% python3 -q
>>> import numpy as np
>>> from numpy import linalg as LA
>>> np.set_printoptions(precision=4, suppress=True, linewidth=160, sign=" ")
>>> arr = np.array([[-0.9, -0.4, 1.5, 9.0, -1.7, -0.7, 0.1, -0.5],
...     [1.5, 1.3, 1.4, -13.0, -1.6, 0.2, -0.2, -1.3],
...     [-0.2, 1.2, 0.7, 2.0, 1.2, -1.9, -1.8, 1.2],
...     [-0.1, -0.5, -0.1, 10.0, -0.2, -0.2, -0.9, 1.7],
...     [-0.4, -0.7, -0.3, -21.0, -2.3, 1.4, -1.0, -0.1],
...     [-1.7, 1.7, 0.5, -8.0, 0.2, 1.8, 1.4, -0.9]])
>>> # column 3 dominates
>>> Uu, sig, Vt = LA.svd(arr, full_matrices=False)
>>> (sig > 1e-8).sum()
np.int64(6)
>>> np.round(Uu.T @ arr @ Vt.T, 4) + 0
array([[ 29.4768,   0.    ,   0.    ,   0.    ,   0.    ,   0.    ],
       [  0.    ,   3.8131,   0.    ,   0.    ,   0.    ,   0.    ],
       [  0.    ,   0.    ,   3.437 ,   0.    ,   0.    ,   0.    ],
       [  0.    ,   0.    ,   0.    ,   3.2181,   0.    ,   0.    ],
       [  0.    ,   0.    ,   0.    ,   0.    ,   2.4291,   0.    ],
       [  0.    ,   0.    ,   0.    ,   0.    ,   0.    ,   1.1951]])
>>> Uu.shape, sig.shape, Vt.shape
((6, 6), (6,), (6, 8))
>>> np.round(Uu.T @ Uu, 4) + 0
array([[ 1.,  0.,  0.,  0.,  0.,  0.],
       [ 0.,  1.,  0.,  0.,  0.,  0.],
       [ 0.,  0.,  1.,  0.,  0.,  0.],
       [ 0.,  0.,  0.,  1.,  0.,  0.],
       [ 0.,  0.,  0.,  0.,  1.,  0.],
       [ 0.,  0.,  0.,  0.,  0.,  1.]])
>>> C2 = arr.T @ arr
>>> (arr @ arr.T).shape
(6, 6)
>>> np.allclose(C2, C2.T)
True
>>> M2 = np.array([[2, 3], [1, 3], [0, 1]])
>>> feats = np.kron(np.eye(3, dtype=int), M2)
>>> feats
array([[ 2,  3,  0,  0,  0,  0],
       [ 1,  3,  0,  0,  0,  0],
       [ 0,  1,  0,  0,  0,  0],
       [ 0,  0,  2,  3,  0,  0],
       [ 0,  0,  1,  3,  0,  0],
       [ 0,  0,  0,  1,  0,  0],
       [ 0,  0,  0,  0,  2,  3],
       [ 0,  0,  0,  0,  1,  3],
       [ 0,  0,  0,  0,  0,  1]])
>>> P = feats @ LA.solve(feats.T @ feats, feats.T)
>>> np.diag(P)
array([ 0.9286,  0.7143,  0.3571,  0.9286,  0.7143,  0.3571,  0.9286,  0.7143,  0.3571])
>>> np.allclose(P @ P, P)
True
>>> np.round(LA.eigvalsh(P), 4) + 0
array([ 0.,  0.,  0.,  1.,  1.,  1.,  1.,  1.,  1.])
>>> P
array([[ 0.9286,  0.1429, -0.2143,  0.    ,  0.    ,  0.    ,  0.    ,  0.    ,  0.    ],
       [ 0.1429,  0.7143,  0.4286,  0.    ,  0.    ,  0.    ,  0.    ,  0.    ,  0.    ],
       [-0.2143,  0.4286,  0.3571,  0.    ,  0.    ,  0.    ,  0.    ,  0.    ,  0.    ],
       [ 0.    ,  0.    ,  0.    ,  0.9286,  0.1429, -0.2143,  0.    ,  0.    ,  0.    ],
       [ 0.    ,  0.    ,  0.    ,  0.1429,  0.7143,  0.4286,  0.    ,  0.    ,  0.    ],
       [ 0.    ,  0.    ,  0.    , -0.2143,  0.4286,  0.3571,  0.    ,  0.    ,  0.    ],
       [ 0.    ,  0.    ,  0.    ,  0.    ,  0.    ,  0.    ,  0.9286,  0.1429, -0.2143],
       [ 0.    ,  0.    ,  0.    ,  0.    ,  0.    ,  0.    ,  0.1429,  0.7143,  0.4286],
       [ 0.    ,  0.    ,  0.    ,  0.    ,  0.    ,  0.    , -0.2143,  0.4286,  0.3571]])
>>> vec = np.array([2, 3, 1, 2, 3, 0])
>>> rhs = feats @ vec
>>> b, lr = np.zeros(6), 1 / LA.norm(feats, 2) ** 2
>>> for i in range(60):
...     b -= lr * feats.T @ (feats @ b - rhs)
...     if i % 10 == 0: print(i, round(LA.norm(feats @ b - rhs), 4))
... 
0 2.063
10 1.5923
20 1.229
30 0.9486
40 0.7322
50 0.5651
>>> np.round(LA.cond(feats), 4)
np.float64(6.2544)
>>> M2 = np.c_[feats[:, :4] @ np.array([[-3, -8, -4, -7], [-3, -6, 8, -4], [5, -5, 7, 4], [-7, -9, 2, -5]]), np.array([0, 2, -1, 1, -2, -2, 0, -2, -2])]
>>> M2
array([[-15, -34,  16, -26,   0],
       [-12, -26,  20, -19,   2],
       [ -3,  -6,   8,  -4,  -1],
       [-11, -37,  20,  -7,   1],
       [-16, -32,  13, -11,  -2],
       [ -7,  -9,   2,  -5,  -2],
       [  0,   0,   0,   0,   0],
       [  0,   0,   0,   0,  -2],
       [  0,   0,   0,   0,  -2]])
>>> np.round(LA.lstsq(feats, M2[:, 0])[0], 4) + 0
array([-3., -3.,  5., -7.,  0.,  0.])
>>> LA.matrix_rank(M2)
np.int64(5)
>>> LA.matrix_rank(np.c_[feats, M2])
np.int64(7)
>>> Q, evecs = LA.qr(feats[:, :5])[0], LA.qr(feats[:, 5:])[0]
>>> sig = LA.svd(Q.T @ evecs, compute_uv=False)
>>> np.degrees(np.arccos(sig.clip(0, 1)))
array([ 22.5746])
>>> round(float(LA.norm(Q @ Q.T - evecs @ evecs.T, 2)), 4)
1.0
>>> Q, R = LA.qr(feats)
>>> np.round(Q.T @ Q, 4) + 0
array([[ 1.,  0.,  0.,  0.,  0.,  0.],
       [ 0.,  1.,  0.,  0.,  0.,  0.],
       [ 0.,  0.,  1.,  0.,  0.,  0.],
       [ 0.,  0.,  0.,  1.,  0.,  0.],
       [ 0.,  0.,  0.,  0.,  1.,  0.],
       [ 0.,  0.,  0.,  0.,  0.,  1.]])
>>> np.round(Q @ R, 4) + 0
array([[ 2.,  3.,  0.,  0.,  0.,  0.],
       [ 1.,  3.,  0.,  0.,  0.,  0.],
       [ 0.,  1.,  0.,  0.,  0.,  0.],
       [ 0.,  0.,  2.,  3.,  0.,  0.],
       [ 0.,  0.,  1.,  3.,  0.,  0.],
       [ 0.,  0.,  0.,  1.,  0.,  0.],
       [ 0.,  0.,  0.,  0.,  2.,  3.],
       [ 0.,  0.,  0.,  0.,  1.,  3.],
       [ 0.,  0.,  0.,  0.,  0.,  1.]])
>>> Q.round(4) + 0
array([[-0.8944,  0.3586,  0.    ,  0.    ,  0.    ,  0.    ],
       [-0.4472, -0.7171,  0.    ,  0.    ,  0.    ,  0.    ],
       [ 0.    , -0.5976,  0.    ,  0.    ,  0.    ,  0.    ],
       [ 0.    ,  0.    , -0.8944, -0.3586,  0.    ,  0.    ],
       [ 0.    ,  0.    , -0.4472,  0.7171,  0.    ,  0.    ],
       [ 0.    ,  0.    ,  0.    ,  0.5976,  0.    ,  0.    ],
       [ 0.    ,  0.    ,  0.    ,  0.    , -0.8944,  0.3586],
       [ 0.    ,  0.    ,  0.    ,  0.    , -0.4472, -0.7171],
       [ 0.    ,  0.    ,  0.    ,  0.    ,  0.    , -0.5976]])
>>> round(np.trace(Q @ Q.T), 4)
np.float64(6.0)
>>> np.round(abs(R[0, 0]), 4), np.round(LA.norm(feats[:, 0]), 4)
(np.float64(2.2361), np.float64(2.2361))
